In [1]: import numpy as np

In [2]: from numpy import linalg as LA

In [3]: np.set_printoptions(suppress=True, linewidth=100)

In [4]: F = np.loadtxt("dump.csv", delimiter=",")

In [5]: F
Out[5]: 
array([[ 0.,  3., -1.],
       [-1.,  0.,  3.],
       [ 3., -1.,  0.]])

In [6]: def softmax(z):
   ...:     e = np.exp(z - z.max(axis=-1, keepdims=True))
   ...:     return e / e.sum(axis=-1, keepdims=True)
   ...: 

In [7]: softmax(F).sum(axis=1)
Out[7]: array([1., 1., 1.])

In [8]: np.round(softmax(F[0]), 2)
Out[8]: array([0.05, 0.94, 0.02])

In [9]: np.round(softmax(10 * F[0]), 2) + 0
Out[9]: array([0., 1., 0.])

In [10]: S = F @ F.T / np.sqrt(3)

In [11]: softmax(S).round(6).argmax(axis=1)
Out[11]: array([0, 1, 2])

In [12]: feats = np.load("run6.npy")

In [13]: feats
Out[13]: 
array([[1.  , 0.9 , 0.81],
       [0.9 , 1.  , 0.9 ],
       [0.81, 0.9 , 1.  ]])

In [14]: np.round(np.abs(LA.svd(feats)[2][-1]), 2)
Out[14]: array([0.42, 0.81, 0.42])

In [15]: np.argsort(-LA.norm(feats, axis=0).round(6), kind="stable")[:3]
Out[15]: array([1, 0, 2])

In [16]: round(float(LA.norm(feats, 2) / LA.norm(feats)), 2)
Out[16]: 1.0

In [17]: round(np.log10(LA.cond(feats)))
Out[17]: 2

In [18]: LA.matrix_rank(feats, rtol=0.1)
Out[18]: np.int64(1)

In [19]: LA.cond(feats) > 100
Out[19]: np.False_

In [20]: ev, evecs = LA.eigh(feats)

In [21]: x = np.array([-4, -6, 4])

In [22]: x @ feats @ x
Out[22]: np.float64(42.08)

In [23]: np.abs(feats).sum(axis=1).max(), round(np.abs(ev).max(), 2)
Out[23]: (np.float64(2.8), np.float64(2.74))

In [24]: np.round(evecs * np.abs(ev) @ evecs.T, 2)
Out[24]: 
array([[1.  , 0.9 , 0.81],
       [0.9 , 1.  , 0.9 ],
       [0.81, 0.9 , 1.  ]])

In [25]: np.round(LA.eigvalsh(feats[1:, 1:]), 2)
Out[25]: array([0.1, 1.9])

In [26]: ev, evecs = LA.eigh(feats)

In [27]: np.unique(ev.round(6) + 0, return_counts=True)[1]
Out[27]: array([1, 1, 1])

In [28]: np.round(LA.svd(feats, compute_uv=False), 2)
Out[28]: array([2.74, 0.19, 0.07])

In [29]: np.round(LA.eigvalsh(feats + 5 * np.eye(3)), 2)
Out[29]: array([5.07, 5.19, 7.74])

In [30]: m1 = np.array([[1.01, 3.58, 5.6],
    ...:     [1.39, 4.17, 5.1],
    ...:     [0.93, 3.88, 5.16],
    ...:     [1.17, 3.95, 4.9],
    ...:     [0.81, 4.13, 5.32],
    ...:     [1.06, 2.33, 0.17],
    ...:     [1.26, 1.89, 0.14],
    ...:     [1.04, 1.97, -0.27],
    ...:     [1.05, 1.75, 0.12],
    ...:     [0.85, 2.27, -0.46],
    ...:     [0.38, 5.15, 5.14],
    ...:     [0.99, 4.82, 4.36],
    ...:     [1.38, 4.43, 5.03],
    ...:     [1.01, 5.2, 5.11],
    ...:     [0.95, 5.3, 4.96]])

In [31]: A2 = np.c_[m1[:, :2] @ np.array([[7, -1], [-6, 3]]), np.array([2, -2, -2, 1, 1, 2, 2, 0, 0, 2, 0, 0, -1, 0, 2])]

In [32]: A2.round(2)
Out[32]: 
array([[-14.41,   9.73,   2.  ],
       [-15.29,  11.12,  -2.  ],
       [-16.77,  10.71,  -2.  ],
       [-15.51,  10.68,   1.  ],
       [-19.11,  11.58,   1.  ],
       [ -6.56,   5.93,   2.  ],
       [ -2.52,   4.41,   2.  ],
       [ -4.54,   4.87,   0.  ],
       [ -3.15,   4.2 ,   0.  ],
       [ -7.67,   5.96,   2.  ],
       [-28.24,  15.07,   0.  ],
       [-21.99,  13.47,   0.  ],
       [-16.92,  11.91,  -1.  ],
       [-24.13,  14.59,   0.  ],
       [-25.15,  14.95,   2.  ]])

In [33]: np.round(LA.norm(A2 - m1 @ LA.lstsq(m1, A2)[0], axis=0), 2) + 0
Out[33]: array([0.  , 0.  , 4.94])

In [34]: np.round(LA.lstsq(m1, A2[:, 0])[0], 2) + 0
Out[34]: array([ 7., -6.,  0.])

In [35]: LA.matrix_rank(A2)
Out[35]: np.int64(3)

In [36]: LA.matrix_rank(np.c_[m1, A2])
Out[36]: np.int64(4)
